$ python -q
>>> import numpy as np
>>> np.set_printoptions(precision=1, suppress=True, linewidth=160, floatmode="fixed")
>>> X = np.loadtxt("case15.csv", delimiter=",")
>>> X
array([[-3.0, -3.0, -1.0, -1.0, -1.0,  1.0,  0.0,  2.0,  2.0,  3.0,  1.0,  2.0],
       [-1.0,  2.0, -3.0, -3.0,  2.0,  3.0,  3.0, -3.0,  2.0,  1.0,  2.0,  0.0],
       [-2.0,  2.0,  0.0, -2.0, -3.0,  2.0,  3.0, -3.0, -3.0, -2.0,  2.0,  2.0],
       [-1.0, -2.0, -3.0,  2.0,  3.0,  1.0,  2.0,  1.0,  3.0,  2.0, -2.0, -2.0],
       [-3.0, -3.0,  3.0, -3.0,  3.0,  2.0,  1.0,  2.0,  3.0, -2.0,  0.0,  1.0],
       [ 2.0,  2.0, -1.0,  3.0, -2.0,  2.0,  0.0, -3.0,  1.0, -3.0, -2.0, -3.0],
       [ 2.0,  1.0,  2.0, -2.0,  2.0, -3.0, -1.0, -3.0, -1.0, -2.0,  0.0, -3.0],
       [-3.0,  3.0,  0.0, -1.0,  1.0, -1.0, -3.0, -3.0,  2.0, -3.0,  3.0, -2.0],
       [-3.0,  1.0,  0.0, -3.0,  3.0,  2.0,  2.0,  1.0, -3.0,  3.0,  2.0,  2.0],
       [ 3.0,  0.0,  3.0,  2.0, -1.0, -2.0, -1.0, -1.0, -3.0,  1.0,  0.0, -1.0],
       [-1.0,  2.0,  2.0,  2.0,  1.0,  3.0,  3.0, -2.0,  1.0,  0.0,  3.0,  2.0],
       [ 1.0,  3.0, -1.0, -3.0,  1.0, -3.0,  2.0,  2.0, -3.0, -1.0, -2.0,  2.0],
       [-1.0, -1.0, -3.0,  3.0,  3.0, -1.0,  2.0, -3.0,  3.0,  1.0,  0.0, -2.0],
       [ 3.0,  3.0,  0.0, -2.0, -1.0,  3.0,  3.0,  2.0, -3.0, -3.0,  0.0,  0.0]])
>>> proj = X @ np.linalg.solve(X.T @ X, X.T)
>>> proj @ X[:, 3]
array([-1.0, -3.0, -2.0,  2.0, -3.0,  3.0, -2.0, -1.0, -3.0,  2.0,  2.0, -3.0,  3.0, -2.0])
>>> np.diag(proj)
array([0.7, 0.9, 0.9, 0.8, 0.9, 0.8, 0.7, 1.0, 0.9, 0.6, 0.9, 1.0, 0.8, 1.0])
>>> np.linalg.matrix_rank(np.eye(14) - proj)
np.int64(2)
>>> np.allclose(proj @ proj, proj)
True
>>> other = X[0, 0] * X[1:] - np.outer(X[1:, 0], X[0])
>>> other
array([[  0.0,  -9.0,   8.0,   8.0,  -7.0,  -8.0,  -9.0,  11.0,  -4.0,   0.0,  -5.0,   2.0],
       [  0.0, -12.0,  -2.0,   4.0,   7.0,  -4.0,  -9.0,  13.0,  13.0,  12.0,  -4.0,  -2.0],
       [  0.0,   3.0,   8.0,  -7.0, -10.0,  -2.0,  -6.0,  -1.0,  -7.0,  -3.0,   7.0,   8.0],
       [  0.0,   0.0, -12.0,   6.0, -12.0,  -3.0,  -3.0,   0.0,  -3.0,  15.0,   3.0,   3.0],
       [  0.0,   0.0,   5.0,  -7.0,   8.0,  -8.0,  -0.0,   5.0,  -7.0,   3.0,   4.0,   5.0],
       [  0.0,   3.0,  -4.0,   8.0,  -4.0,   7.0,   3.0,   5.0,  -1.0,   0.0,  -2.0,   5.0],
       [  0.0, -18.0,  -3.0,   0.0,  -6.0,   6.0,   9.0,  15.0,   0.0,  18.0,  -6.0,  12.0],
       [  0.0, -12.0,  -3.0,   6.0, -12.0,  -3.0,  -6.0,   3.0,  15.0,   0.0,  -3.0,   0.0],
       [  0.0,   9.0,  -6.0,  -3.0,   6.0,   3.0,   3.0,  -3.0,   3.0, -12.0,  -3.0,  -3.0],
       [  0.0,  -9.0,  -7.0,  -7.0,  -4.0,  -8.0,  -9.0,   8.0,  -1.0,   3.0,  -8.0,  -4.0],
       [  0.0,  -6.0,   4.0,  10.0,  -2.0,   8.0,  -6.0,  -8.0,   7.0,   0.0,   5.0,  -8.0],
       [  0.0,   0.0,   8.0, -10.0, -10.0,   4.0,  -6.0,  11.0,  -7.0,   0.0,   1.0,   8.0],
       [  0.0,   0.0,   3.0,   9.0,   6.0, -12.0,  -9.0, -12.0,   3.0,   0.0,  -3.0,  -6.0]])
>>> X[:, 0] / X[0, 0]
array([ 1.0,  0.3,  0.7,  0.3,  1.0, -0.7, -0.7,  1.0,  1.0, -1.0,  0.3, -0.3,  0.3, -1.0])
>>> np.flatnonzero(~other.round(6).any(axis=1))
array([], dtype=int64)
>>> other = np.array([[2, 2, 0], [2, 1, 0], [2, 1, 0]])
>>> C = np.array([[2, 2, 1, 1, 1, 2, 2, 0, 2, 0],
...     [0, 2, 1, 1, 0, 1, 1, 0, 2, 1],
...     [2, 0, 0, 0, 1, 1, 2, 0, 2, 1],
...     [1, 2, 2, 0, 0, 2, 2, 1, 0, 2],
...     [0, 0, 1, 1, 2, 2, 0, 2, 1, 0],
...     [0, 0, 1, 0, 0, 1, 0, 1, 1, 0],
...     [2, 0, 1, 0, 2, 2, 0, 1, 0, 2],
...     [0, 0, 2, 2, 0, 0, 2, 1, 2, 2],
...     [1, 1, 0, 1, 2, 1, 0, 2, 0, 2],
...     [2, 1, 2, 1, 0, 1, 2, 0, 1, 1]])
>>> W0 = np.block([[other, np.array([[0, 0, 2, 2, 1, 1, 1, 2, 2, 3],
...     [1, 3, 2, 2, 2, 2, 1, 3, 1, 3],
...     [2, 0, 1, 2, 0, 1, 0, 3, 3, 3]])], [np.zeros((10, 3)), C]])
>>> W0
array([[2.0, 2.0, 0.0, 0.0, 0.0, 2.0, 2.0, 1.0, 1.0, 1.0, 2.0, 2.0, 3.0],
       [2.0, 1.0, 0.0, 1.0, 3.0, 2.0, 2.0, 2.0, 2.0, 1.0, 3.0, 1.0, 3.0],
       [2.0, 1.0, 0.0, 2.0, 0.0, 1.0, 2.0, 0.0, 1.0, 0.0, 3.0, 3.0, 3.0],
       [0.0, 0.0, 0.0, 2.0, 2.0, 1.0, 1.0, 1.0, 2.0, 2.0, 0.0, 2.0, 0.0],
       [0.0, 0.0, 0.0, 0.0, 2.0, 1.0, 1.0, 0.0, 1.0, 1.0, 0.0, 2.0, 1.0],
       [0.0, 0.0, 0.0, 2.0, 0.0, 0.0, 0.0, 1.0, 1.0, 2.0, 0.0, 2.0, 1.0],
       [0.0, 0.0, 0.0, 1.0, 2.0, 2.0, 0.0, 0.0, 2.0, 2.0, 1.0, 0.0, 2.0],
       [0.0, 0.0, 0.0, 0.0, 0.0, 1.0, 1.0, 2.0, 2.0, 0.0, 2.0, 1.0, 0.0],
       [0.0, 0.0, 0.0, 0.0, 0.0, 1.0, 0.0, 0.0, 1.0, 0.0, 1.0, 1.0, 0.0],
       [0.0, 0.0, 0.0, 2.0, 0.0, 1.0, 0.0, 2.0, 2.0, 0.0, 1.0, 0.0, 2.0],
       [0.0, 0.0, 0.0, 0.0, 0.0, 2.0, 2.0, 0.0, 0.0, 2.0, 1.0, 2.0, 2.0],
       [0.0, 0.0, 0.0, 1.0, 1.0, 0.0, 1.0, 2.0, 1.0, 0.0, 2.0, 0.0, 2.0],
       [0.0, 0.0, 0.0, 2.0, 1.0, 2.0, 1.0, 0.0, 1.0, 2.0, 0.0, 1.0, 1.0]])
>>> np.round(np.linalg.det(W0), 1)
np.float64(0.0)
>>> W0.inv()
Traceback (most recent call last):
  File "<python-input-18>", line 1, in <module>
    W0.inv()
    ^^^^^^
AttributeError: 'numpy.ndarray' object has no attribute 'inv'
>>> np.trace(W0)
np.float64(12.0)
>>> mat = np.load("block19.npy")
>>> mat
array([[ 0.5,  0.0,  0.9,  0.9,  0.0,  0.6,  1.0,  0.0, -0.4,  0.3,  0.3,  0.4],
       [ 0.0,  0.6,  0.1, -0.9,  0.2,  1.1, -0.9,  0.7, -0.6,  0.3,  0.1, -0.3],
       [ 0.9,  0.1,  1.3, -0.4, -0.5, -0.3,  0.1,  1.5, -0.6, -0.5,  0.5,  0.3],
       [ 0.9, -0.9, -0.4,  0.4, -0.6,  0.0, -1.1,  0.7,  0.0, -0.1,  0.5, -0.5],
       [ 0.0,  0.2, -0.5, -0.6,  2.0, -0.6,  0.5,  0.6,  0.2,  0.2, -0.2, -0.1],
       [ 0.6,  1.1, -0.3,  0.0, -0.6,  0.7, -0.2, -0.5,  0.6, -0.2,  0.0, -0.2],
       [ 1.0, -0.9,  0.1, -1.1,  0.5, -0.2,  0.6, -0.1,  1.4, -0.5,  0.0, -0.5],
       [ 0.0,  0.7,  1.5,  0.7,  0.6, -0.5, -0.1, -0.6, -0.2, -0.6, -1.2,  0.1],
       [-0.4, -0.6, -0.6,  0.0,  0.2,  0.6,  1.4, -0.2, -0.9, -0.8,  1.2,  0.6],
       [ 0.3,  0.3, -0.5, -0.1,  0.2, -0.2, -0.5, -0.6, -0.8,  1.2,  0.1, -0.6],
       [ 0.3,  0.1,  0.5,  0.5, -0.2,  0.0,  0.0, -1.2,  1.2,  0.1,  1.2, -0.4],
       [ 0.4, -0.3,  0.3, -0.5, -0.1, -0.2, -0.5,  0.1,  0.6, -0.6, -0.4,  1.1]])
>>> # equal to its transpose
>>> evals, evecs = np.linalg.eigh(mat)
>>> np.round(evecs @ np.diag(evals) @ evecs.T, 1) + 0
array([[ 0.5,  0.0,  0.9,  0.9,  0.0,  0.6,  1.0,  0.0, -0.4,  0.3,  0.3,  0.4],
       [ 0.0,  0.6,  0.1, -0.9,  0.2,  1.1, -0.9,  0.7, -0.6,  0.3,  0.1, -0.3],
       [ 0.9,  0.1,  1.3, -0.4, -0.5, -0.3,  0.1,  1.5, -0.6, -0.5,  0.5,  0.3],
       [ 0.9, -0.9, -0.4,  0.4, -0.6,  0.0, -1.1,  0.7,  0.0, -0.1,  0.5, -0.5],
       [ 0.0,  0.2, -0.5, -0.6,  2.0, -0.6,  0.5,  0.6,  0.2,  0.2, -0.2, -0.1],
       [ 0.6,  1.1, -0.3,  0.0, -0.6,  0.7, -0.2, -0.5,  0.6, -0.2,  0.0, -0.2],
       [ 1.0, -0.9,  0.1, -1.1,  0.5, -0.2,  0.6, -0.1,  1.4, -0.5,  0.0, -0.5],
       [ 0.0,  0.7,  1.5,  0.7,  0.6, -0.5, -0.1, -0.6, -0.2, -0.6, -1.2,  0.1],
       [-0.4, -0.6, -0.6,  0.0,  0.2,  0.6,  1.4, -0.2, -0.9, -0.8,  1.2,  0.6],
       [ 0.3,  0.3, -0.5, -0.1,  0.2, -0.2, -0.5, -0.6, -0.8,  1.2,  0.1, -0.6],
       [ 0.3,  0.1,  0.5,  0.5, -0.2,  0.0,  0.0, -1.2,  1.2,  0.1,  1.2, -0.4],
       [ 0.4, -0.3,  0.3, -0.5, -0.1, -0.2, -0.5,  0.1,  0.6, -0.6, -0.4,  1.1]])
>>> np.round(evals.sum(), 1), np.trace(mat)
(np.float64(8.1), np.float64(8.1))
>>> np.linalg.eigvalsh(mat + 4 * np.eye(12))
array([1.0, 1.0, 2.9, 3.0, 5.0, 5.0, 5.1, 5.9, 6.0, 7.0, 7.0, 7.0])
>>> evals
array([-3.0, -3.0, -1.1, -1.0,  1.0,  1.0,  1.1,  1.9,  2.0,  3.0,  3.0,  3.0])
>>> (evals > 1e-8).sum(), (evals < -1e-8).sum()
(np.int64(8), np.int64(4))
>>> m1 = np.loadtxt("m.csv", delimiter=",")
>>> m1
array([[0.0, 1.0, 1.0, 1.0, 0.0, 0.0, 0.0, 0.0],
       [1.0, 0.0, 1.0, 1.0, 0.0, 0.0, 0.0, 1.0],
       [1.0, 1.0, 0.0, 0.0, 0.0, 0.0, 0.0, 1.0],
       [1.0, 1.0, 0.0, 0.0, 0.0, 0.0, 0.0, 1.0],
       [0.0, 0.0, 0.0, 0.0, 0.0, 1.0, 1.0, 0.0],
       [0.0, 0.0, 0.0, 0.0, 1.0, 0.0, 1.0, 0.0],
       [0.0, 0.0, 0.0, 0.0, 1.0, 1.0, 0.0, 0.0],
       [0.0, 1.0, 1.0, 1.0, 0.0, 0.0, 0.0, 0.0]])
>>> np.all(np.linalg.eigvalsh(m1) > 0)
np.False_
>>> E = np.loadtxt("a.csv", delimiter=",")
>>> E
array([[7.0, 0.0, 0.0, 0.0, 0.0, 0.0, 0.0, 0.0, 0.0, 0.0, 0.0, 0.0],
       [0.0, 9.0, 0.0, 0.0, 0.0, 0.0, 0.0, 0.0, 0.0, 0.0, 0.0, 0.0],
       [0.0, 0.0, 5.0, 0.0, 0.0, 0.0, 0.0, 0.0, 0.0, 0.0, 0.0, 0.0],
       [0.0, 0.0, 0.0, 0.0, 0.0, 0.0, 0.0, 0.0, 0.0, 0.0, 0.0, 0.0],
       [0.0, 0.0, 0.0, 0.0, 7.0, 0.0, 0.0, 0.0, 0.0, 0.0, 0.0, 0.0],
       [0.0, 0.0, 0.0, 0.0, 0.0, 9.0, 0.0, 0.0, 0.0, 0.0, 0.0, 0.0],
       [0.0, 0.0, 0.0, 0.0, 0.0, 0.0, 5.0, 0.0, 0.0, 0.0, 0.0, 0.0],
       [0.0, 0.0, 0.0, 0.0, 0.0, 0.0, 0.0, 6.0, 0.0, 0.0, 0.0, 0.0],
       [0.0, 0.0, 0.0, 0.0, 0.0, 0.0, 0.0, 0.0, 7.0, 0.0, 0.0, 0.0],
       [0.0, 0.0, 0.0, 0.0, 0.0, 0.0, 0.0, 0.0, 0.0, 6.0, 0.0, 0.0],
       [0.0, 0.0, 0.0, 0.0, 0.0, 0.0, 0.0, 0.0, 0.0, 0.0, 0.0, 0.0],
       [0.0, 0.0, 0.0, 0.0, 0.0, 0.0, 0.0, 0.0, 0.0, 0.0, 0.0, 0.0]])
>>> # columns 3 and 10 are equal
>>> rk = np.linalg.matrix_rank(E)
>>> rk
np.int64(9)
>>> null = np.linalg.svd(E)[2][rk:].T
>>> [int(np.linalg.matrix_rank(E[:i])) for i in range(1, len(E) + 1)]
[1, 2, 3, 3, 4, 5, 6, 7, 8, 9, 9, 9]
>>> [int(np.linalg.matrix_rank(E[:, :j + 1])) for j in range(12)]
[1, 2, 3, 3, 4, 5, 6, 7, 8, 9, 9, 9]
>>> [int(np.linalg.matrix_rank(np.delete(E, i, axis=0))) for i in range(12)]
[8, 8, 8, 9, 8, 8, 8, 8, 8, 8, 9, 9]
>>> np.linalg.matrix_rank(E - E[0, 0] * np.eye(12))
np.int64(9)
>>> np.sort(np.linalg.eigvals(E))
array([0.0, 0.0, 0.0, 5.0, 5.0, 6.0, 6.0, 7.0, 7.0, 7.0, 9.0, 9.0])
>>> np.prod(np.diag(E)), round(np.linalg.det(E), 1)
(np.float64(0.0), np.float64(0.0))
>>> M = np.load("sample6.npy")
>>> M
array([[-2,  2, -2, -3, -3,  1,  0, -2,  3, -3, -1,  0],
       [ 2, -2,  2, -2, -3, -3,  1,  0, -2,  3, -3, -1],
       [-2,  2, -2,  2, -2, -3, -3,  1,  0, -2,  3, -3],
       [-3, -2,  2, -2,  2, -2, -3, -3,  1,  0, -2,  3],
       [-3, -3, -2,  2, -2,  2, -2, -3, -3,  1,  0, -2],
       [ 1, -3, -3, -2,  2, -2,  2, -2, -3, -3,  1,  0],
       [ 0,  1, -3, -3, -2,  2, -2,  2, -2, -3, -3,  1],
       [-2,  0,  1, -3, -3, -2,  2, -2,  2, -2, -3, -3],
       [ 3, -2,  0,  1, -3, -3, -2,  2, -2,  2, -2, -3],
       [-3,  3, -2,  0,  1, -3, -3, -2,  2, -2,  2, -2],
       [-1, -3,  3, -2,  0,  1, -3, -3, -2,  2, -2,  2],
       [ 0, -1, -3,  3, -2,  0,  1, -3, -3, -2,  2, -2]])
>>> M @ M
array([[ 54, -12,  10,   7,   0,  -1,  27,  37, -21,  24,  -7,   2],
       [-12,  58, -16,   4,   1,   2,  -1,  23,  43, -27,  22,  -7],
       [ 10, -16,  61, -13,  13,  -3,   2,   4,  14,  46, -27,  24],
       [  7,   4, -13,  61,   5,   4,  -3,  11, -14,  14,  43, -21],
       [  0,   1,  13,   5,  61,   8,   4,   0,  11,   4,  23,  37],
       [ -1,   2,  -3,   4,   8,  58,   8,   4,  -3,   2,  -1,  27],
       [ 27,  -1,   2,  -3,   4,   8,  58,   8,   4,  -3,   2,  -1],
       [ 37,  23,   4,  11,   0,   4,   8,  61,   5,  13,   1,   0],
       [-21,  43,  14, -14,  11,  -3,   4,   5,  61, -13,   4,   7],
       [ 24, -27,  46,  14,   4,   2,  -3,  13, -13,  61, -16,  10],
       [ -7,  22, -27,  43,  23,  -1,   2,   1,   4, -16,  58, -12],
       [  2,  -7,  24, -21,  37,  27,  -1,   0,   7,  10, -12,  54]])
>>> np.round(np.abs(np.linalg.eigvals(M)).max(), 1)
np.float64(12.8)
>>> np.linalg.determinant(M)
Traceback (most recent call last):
  File "<python-input-48>", line 1, in <module>
    np.linalg.determinant(M)
    ^^^^^^^^^^^^^^^^^^^^^
AttributeError: module 'numpy.linalg' has no attribute 'determinant'
>>> (M + M.T) / 2
array([[-2.0,  2.0, -2.0, -3.0, -3.0,  1.0,  0.0, -2.0,  3.0, -3.0, -1.0,  0.0],
       [ 2.0, -2.0,  2.0, -2.0, -3.0, -3.0,  1.0,  0.0, -2.0,  3.0, -3.0, -1.0],
       [-2.0,  2.0, -2.0,  2.0, -2.0, -3.0, -3.0,  1.0,  0.0, -2.0,  3.0, -3.0],
       [-3.0, -2.0,  2.0, -2.0,  2.0, -2.0, -3.0, -3.0,  1.0,  0.0, -2.0,  3.0],
       [-3.0, -3.0, -2.0,  2.0, -2.0,  2.0, -2.0, -3.0, -3.0,  1.0,  0.0, -2.0],
       [ 1.0, -3.0, -3.0, -2.0,  2.0, -2.0,  2.0, -2.0, -3.0, -3.0,  1.0,  0.0],
       [ 0.0,  1.0, -3.0, -3.0, -2.0,  2.0, -2.0,  2.0, -2.0, -3.0, -3.0,  1.0],
       [-2.0,  0.0,  1.0, -3.0, -3.0, -2.0,  2.0, -2.0,  2.0, -2.0, -3.0, -3.0],
       [ 3.0, -2.0,  0.0,  1.0, -3.0, -3.0, -2.0,  2.0, -2.0,  2.0, -2.0, -3.0],
       [-3.0,  3.0, -2.0,  0.0,  1.0, -3.0, -3.0, -2.0,  2.0, -2.0,  2.0, -2.0],
       [-1.0, -3.0,  3.0, -2.0,  0.0,  1.0, -3.0, -3.0, -2.0,  2.0, -2.0,  2.0],
       [ 0.0, -1.0, -3.0,  3.0, -2.0,  0.0,  1.0, -3.0, -3.0, -2.0,  2.0, -2.0]])
>>> np.all(np.linalg.eigvalsh(M) > 0)
np.False_
>>> try:
...     np.linalg.cholesky(M)
... except np.linalg.LinAlgError as e:
...     print(e)
... 
Matrix is not positive definite
>>> round(float(np.linalg.eigvalsh(M).min()), 1)
-12.8
>>> O, R = np.linalg.qr(M)
>>> np.round(O.T @ O, 1) + 0
array([[1.0, 0.0, 0.0, 0.0, 0.0, 0.0, 0.0, 0.0, 0.0, 0.0, 0.0, 0.0],
       [0.0, 1.0, 0.0, 0.0, 0.0, 0.0, 0.0, 0.0, 0.0, 0.0, 0.0, 0.0],
       [0.0, 0.0, 1.0, 0.0, 0.0, 0.0, 0.0, 0.0, 0.0, 0.0, 0.0, 0.0],
       [0.0, 0.0, 0.0, 1.0, 0.0, 0.0, 0.0, 0.0, 0.0, 0.0, 0.0, 0.0],
       [0.0, 0.0, 0.0, 0.0, 1.0, 0.0, 0.0, 0.0, 0.0, 0.0, 0.0, 0.0],
       [0.0, 0.0, 0.0, 0.0, 0.0, 1.0, 0.0, 0.0, 0.0, 0.0, 0.0, 0.0],
       [0.0, 0.0, 0.0, 0.0, 0.0, 0.0, 1.0, 0.0, 0.0, 0.0, 0.0, 0.0],
       [0.0, 0.0, 0.0, 0.0, 0.0, 0.0, 0.0, 1.0, 0.0, 0.0, 0.0, 0.0],
       [0.0, 0.0, 0.0, 0.0, 0.0, 0.0, 0.0, 0.0, 1.0, 0.0, 0.0, 0.0],
       [0.0, 0.0, 0.0, 0.0, 0.0, 0.0, 0.0, 0.0, 0.0, 1.0, 0.0, 0.0],
       [0.0, 0.0, 0.0, 0.0, 0.0, 0.0, 0.0, 0.0, 0.0, 0.0, 1.0, 0.0],
       [0.0, 0.0, 0.0, 0.0, 0.0, 0.0, 0.0, 0.0, 0.0, 0.0, 0.0, 1.0]])
>>> np.abs(np.diag(R))
array([7.3, 7.4, 7.5, 7.5, 7.5, 7.5, 6.4, 3.6, 2.8, 2.6, 2.4, 2.6])
>>> np.round(abs(R[0, 0]), 1), round(float(np.linalg.norm(M[:, 0])), 1)
(np.float64(7.3), 7.3)
